$ ipython --no-banner

In [1]: import numpy as np

In [2]: np.set_printoptions(precision=2, suppress=True, linewidth=140)

In [3]: def rnd(a):
   ...:     return np.round(a, 2) + 0
   ...: 

In [4]: M2 = np.array([[1, 1], [1, -1]])

In [5]: rng = np.random.default_rng(119)

In [6]: data = np.kron(M2, np.kron(M2, M2))[rng.permutation(8)][:4]

In [7]: data
Out[7]: 
array([[ 1,  1, -1, -1, -1, -1,  1,  1],
       [ 1, -1,  1, -1, -1,  1, -1,  1],
       [ 1, -1, -1,  1, -1,  1,  1, -1],
       [ 1, -1, -1,  1,  1, -1, -1,  1]])

In [8]: M2 = data + rng.integers(-2, 3, (4, 1)) @ rng.integers(-2, 3, (1, 8))

In [9]: M2
Out[9]: 
array([[ 0,  1,  1,  1, -2, -1, -1, -1],
       [ 2, -1, -1, -3,  0,  1,  1,  3],
       [ 0, -1,  1,  3, -2,  1, -1, -3],
       [-1, -1,  3,  5, -1, -1, -5, -3]])

In [10]: np.linalg.matrix_rank(M2 - data, tol=1e-8)
Out[10]: np.int64(1)

In [11]: np.abs(M2 - data).sum(axis=1)
Out[11]: array([10, 10, 10, 20])

In [12]: u = np.array([2, 1])

In [13]: np.correlate(data[1], data[2], "full")
Out[13]: array([-1,  2, -1,  0,  3, -6,  3,  0, -3,  6, -3,  0,  1, -2,  1])

In [14]: np.array([np.convolve(row, u, "same") for row in data])
Out[14]: 
array([[ 2,  3, -1, -3, -3, -3,  1,  3],
       [ 2, -1,  1, -1, -3,  1, -1,  1],
       [ 2, -1, -3,  1, -1,  1,  3, -1],
       [ 2, -1, -3,  1,  3, -1, -3,  1]])

In [15]: F = np.load("run6.npy")

In [16]: F
Out[16]: 
array([[2., 1., 0.],
       [0., 2., 1.],
       [0., 0., 2.]])

In [17]: # triangular

In [18]: rnd(np.linalg.matrix_power(F - np.diag(np.diag(F)), 3))
Out[18]: 
array([[0., 0., 0.],
       [0., 0., 0.],
       [0., 0., 0.]])

In [19]: rnd(np.sort(np.linalg.eigvals(F)))
Out[19]: array([2., 2., 2.])

In [20]: M2 = F / np.linalg.norm(F, axis=1, keepdims=True)

In [21]: cov = M2 @ M2.T

In [22]: (np.abs(cov) > 0.9).astype(int)
Out[22]: 
array([[1, 0, 0],
       [0, 1, 0],
       [0, 0, 1]])

In [23]: rnd(np.degrees(np.arccos(np.clip(cov[0, 1], -1, 1))))
Out[23]: np.float64(66.42)

In [24]: q, evecs = np.linalg.qr(F[:, :1])[0], np.linalg.qr(F[:, 1:])[0]

In [25]: sigma = np.linalg.svd(q.T @ evecs, compute_uv=False)

In [26]: rnd(sigma)
Out[26]: array([0.49])

In [27]: rnd(np.linalg.norm(q @ q.T - evecs @ evecs.T, 2))
Out[27]: np.float64(1.0)

In [28]: q = F.astype(float).copy()

In [29]: for j in range(3):
    ...:     q[:, j] -= q[:, :j] @ (q[:, :j].T @ q[:, j])
    ...:     q[:, j] /= np.linalg.norm(q[:, j])
    ...: 

In [30]: q.T @ F
Out[30]: 
array([[2., 1., 0.],
       [0., 2., 1.],
       [0., 0., 2.]])

In [31]: M = np.loadtxt("out6.csv", delimiter=",")

In [32]: rnd(M)
Out[32]: 
array([[-3.03,  2.01, -1.91,  1.02, -3.08],
       [ 2.95, -2.06, -1.06, -4.99, -6.02],
       [ 0.11, -2.17,  4.09,  0.96,  8.93],
       [ 6.06, -1.13,  0.03, -4.88, -6.02],
       [-2.97,  1.17,  5.07,  4.07, 11.86]])

In [33]: z = rng.permutation(3)

In [34]: z
Out[34]: array([2, 1, 0])

In [35]: M2 = F[z][:, z]

In [36]: rnd(np.linalg.det(M2)), rnd(np.linalg.det(F[z]))
Out[36]: (np.float64(8.0), np.float64(-8.0))

In [37]: M2
Out[37]: 
array([[2., 0., 0.],
       [1., 2., 0.],
       [0., 1., 2.]])

In [38]: np.allclose(M2, F)
Out[38]: False

In [39]: np.trace(M2)
Out[39]: np.float64(6.0)

In [40]: rnd(np.sort(np.abs(np.linalg.eigvals(M2))))
Out[40]: array([2., 2., 2.])

In [41]: np.diag(M2)
Out[41]: array([2., 2., 2.])

In [42]: x0 = np.array([2, 1, 2, -1, -1])

In [43]: h1 = np.maximum(M @ x0, 0)

In [44]: np.flatnonzero(h1 > 1e-9)
Out[44]: array([1, 3])

In [45]: print(rnd(M * (h1 > 1e-9)[:, None]))
[[ 0.    0.    0.    0.    0.  ]
 [ 2.95 -2.06 -1.06 -4.99 -6.02]
 [ 0.    0.    0.    0.    0.  ]
 [ 6.06 -1.13  0.03 -4.88 -6.02]
 [ 0.    0.    0.    0.    0.  ]]

In [46]: print(rnd(h1))
[ 0.   12.73  0.   21.94  0.  ]

In [47]: rnd(np.maximum(M @ x0, 0) - np.maximum(-M @ x0, 0))
Out[47]: array([ -5.81,  12.73,  -3.67,  21.94, -10.56])

In [48]: cov = M.T @ M

In [49]: rnd(np.linalg.svd(M, compute_uv=False) ** 2)
Out[49]: array([411.29,  77.01,   5.17,   2.37,   0.03])

In [50]: rnd(np.linalg.eigvalsh(cov)[::-1])
Out[50]: array([411.29,  77.01,   5.17,   2.37,   0.03])

In [51]: np.allclose(cov, cov.T)
Out[51]: True

In [52]: np.linalg.matrix_rank(cov)
Out[52]: np.int64(5)

In [53]: print(rnd((M + M.T) / 2))
[[-3.03  2.48 -0.9   3.54 -3.02]
 [ 2.48 -2.06 -1.62 -3.06 -2.43]
 [-0.9  -1.62  4.09  0.5   7.  ]
 [ 3.54 -3.06  0.5  -4.88 -0.97]
 [-3.02 -2.43  7.   -0.97 11.86]]

In [54]: rnd(np.trace(M))
Out[54]: np.float64(5.98)

In [55]: rnd(np.sort(np.abs(np.linalg.eigvals(M))))
Out[55]: array([ 0.21,  2.02,  2.02,  7.47, 15.13])

In [56]: print(np.allclose(M, M.T))
False

In [57]: M2 = np.array([[4, 0, 1], [0, 2, 5]])

In [58]: Z = np.kron(M2, M)

In [59]: rnd(np.linalg.norm(Z, 2)), rnd(np.linalg.norm(M2, 2) * np.linalg.norm(M, 2))
Out[59]: (np.float64(112.57), np.float64(112.57))

In [60]: M2 = np.array([[1, 2, 1], [2, 1, -1], [-2, -2, -3]])

In [61]: feats = np.triu(M2)

In [62]: feats
Out[62]: 
array([[ 1,  2,  1],
       [ 0,  1, -1],
       [ 0,  0, -3]])

In [63]: # triangular, det is the product of the diagonal

In [64]: z = rng.permutation(3)

In [65]: z
Out[65]: array([2, 1, 0])

In [66]: M2 = feats[z][:, z]

In [67]: np.diag(M2)
Out[67]: array([-3,  1,  1])

In [68]: M2
Out[68]: 
array([[-3,  0,  0],
       [-1,  1,  0],
       [ 1,  2,  1]])

In [69]: np.allclose(M2, feats)
Out[69]: False

In [70]: M2 = feats ** -1
---------------------------------------------------------------------------
ValueError                                Traceback (most recent call last)
Cell In[70], line 1
----> 1 M2 = feats ** -1

ValueError: Integers to negative integer powers are not allowed.

In [71]: M2 = np.linalg.inv(feats)

In [72]: np.allclose(M2, feats.T)
Out[72]: False

In [73]: rnd(feats @ M2)
Out[73]: 
array([[1., 0., 0.],
       [0., 1., 0.],
       [0., 0., 1.]])

In [74]: rnd(np.linalg.det(feats) * np.linalg.det(M2))
Out[74]: np.float64(1.0)

In [75]: rnd(np.linalg.slogdet(feats)[0])
Out[75]: np.float64(-1.0)

In [76]: (np.abs(M2) > 1e-9).astype(int)
Out[76]: 
array([[1, 1, 1],
       [0, 1, 1],
       [0, 0, 1]])

In [77]: rnd(np.linalg.det(feats) * M2)
Out[77]: 
array([[-3.,  6., -3.],
       [ 0., -3.,  1.],
       [ 0.,  0.,  1.]])

In [78]: q, _ = np.linalg.qr(np.array([[0.1, 1.6, -0.3, 1.8, 1.3],
    ...:     [-0.6, -2.1, -0.8, -0.3, 1.2],
    ...:     [-1.1, -1.4, 1.2, -0.8, 1.0],
    ...:     [0.1, -0.5, 0.7, 1.2, 0.3],
    ...:     [-0.7, 0.0, -1.1, -1.6, 0.6]]))

In [79]: A = q[:, :5]

In [80]: rnd(A)
Out[80]: 
array([[-0.07,  0.65,  0.04,  0.74, -0.17],
       [ 0.42, -0.56,  0.52,  0.45, -0.21],
       [ 0.76,  0.06, -0.62,  0.01, -0.16],
       [-0.07, -0.28, -0.31,  0.44,  0.79],
       [ 0.49,  0.43,  0.5 , -0.24,  0.52]])

In [81]: np.allclose(A @ A.T, A.T @ A)
Out[81]: True

In [82]: np.allclose(A, A.T)
Out[82]: False

In [83]: print(rnd(np.trace(A)))
-0.29

In [84]: rnd(np.linalg.det(A))
Out[84]: np.float64(1.0)

In [85]: assert A == A.T
---------------------------------------------------------------------------
ValueError                                Traceback (most recent call last)
Cell In[85], line 1
----> 1 assert A == A.T

ValueError: The truth value of an array with more than one element is ambiguous. Use a.any() or a.all()

In [86]: rnd(np.sort(np.abs(np.linalg.eigvals(A))))
Out[86]: array([1., 1., 1., 1., 1.])

In [87]: rnd(np.abs(np.linalg.eigvals(A)).max())
Out[87]: np.float64(1.0)

In [88]: th = np.radians(15)

In [89]: r_ = np.eye(5)

In [90]: r_[1, 1] = r_[4, 4] = np.cos(th)

In [91]: r_[1, 4], r_[4, 1] = -np.sin(th), np.sin(th)

In [92]: rnd(r_)
Out[92]: 
array([[ 1.  ,  0.  ,  0.  ,  0.  ,  0.  ],
       [ 0.  ,  0.97,  0.  ,  0.  , -0.26],
       [ 0.  ,  0.  ,  1.  ,  0.  ,  0.  ],
       [ 0.  ,  0.  ,  0.  ,  1.  ,  0.  ],
       [ 0.  ,  0.26,  0.  ,  0.  ,  0.97]])

In [93]: M2 = A @ r_.T

In [94]: rnd(np.linalg.svd(A, compute_uv=False)), rnd(np.linalg.svd(M2, compute_uv=False))
Out[94]: (array([1., 1., 1., 1., 1.]), array([1., 1., 1., 1., 1.]))

In [95]: rnd(np.abs(M2 - A).max(axis=0))
Out[95]: array([0.  , 0.2 , 0.  , 0.  , 0.17])

In [96]: x0 = np.array([-2, 0, 3, -3, 2])

In [97]: target = A @ x0

In [98]: c, lr = np.zeros(5), 1 / np.linalg.norm(A, 2) ** 2

In [99]: for i in range(30):
    ...:     c -= lr * A.T @ (A @ c - target)
    ...:     if i % 10 == 0: print(i, round(np.linalg.norm(A @ c - target), 2))
    ...: 
0 0.0
10 0.0
20 0.0

In [100]: rnd(c)
Out[100]: array([-2.,  0.,  3., -3.,  2.])

In [101]: def softmax(z):
     ...:     e = np.exp(z - z.max(axis=-1, keepdims=True))
     ...:     return e / e.sum(axis=-1, keepdims=True)
     ...: 

In [102]: rnd(softmax(A[2]))
Out[102]: array([0.38, 0.19, 0.1 , 0.18, 0.15])

In [103]: rnd(softmax(A[2] + -3))
Out[103]: array([0.38, 0.19, 0.1 , 0.18, 0.15])

In [104]: rnd(softmax(A).sum(axis=1))
Out[104]: array([1., 1., 1., 1., 1.])

In [105]: scores = A @ A.T / np.sqrt(5)

In [106]: rnd(softmax(scores + np.triu(np.full(scores.shape, -np.inf), 1)))
Out[106]: 
array([[1.  , 0.  , 0.  , 0.  , 0.  ],
       [0.39, 0.61, 0.  , 0.  , 0.  ],
       [0.28, 0.28, 0.44, 0.  , 0.  ],
       [0.22, 0.22, 0.22, 0.34, 0.  ],
       [0.18, 0.18, 0.18, 0.18, 0.28]])

In [107]: J = np.load("x.npy")

In [108]: print(J)
[[0 3 0 3]
 [2 0 2 0]
 [0 3 0 3]
 [2 0 2 0]]

In [109]: rank = np.linalg.matrix_rank(J)

In [110]: rank
Out[110]: np.int64(2)

In [111]: N = np.linalg.svd(J)[2][rank:].T

In [112]: [int(np.linalg.matrix_rank(J[:i])) for i in range(1, len(J) + 1)]
Out[112]: [1, 2, 2, 2]

In [113]: print([int(np.linalg.matrix_rank(J[:, :j + 1])) for j in range(4)])
[1, 2, 2, 2]

In [114]: [int(np.linalg.matrix_rank(np.delete(J, i, axis=0))) for i in range(4)]
Out[114]: [2, 2, 2, 2]

In [115]: print(rnd(N @ N.T))
[[ 0.5  0.  -0.5  0. ]
 [ 0.   0.5  0.  -0.5]
 [-0.5  0.   0.5  0. ]
 [ 0.  -0.5  0.   0.5]]

In [116]: np.allclose(J @ N, 0)
Out[116]: True

In [117]: np.linalg.matrix_rank(J.T @ J), np.linalg.matrix_rank(J @ J.T)
Out[117]: (np.int64(2), np.int64(2))
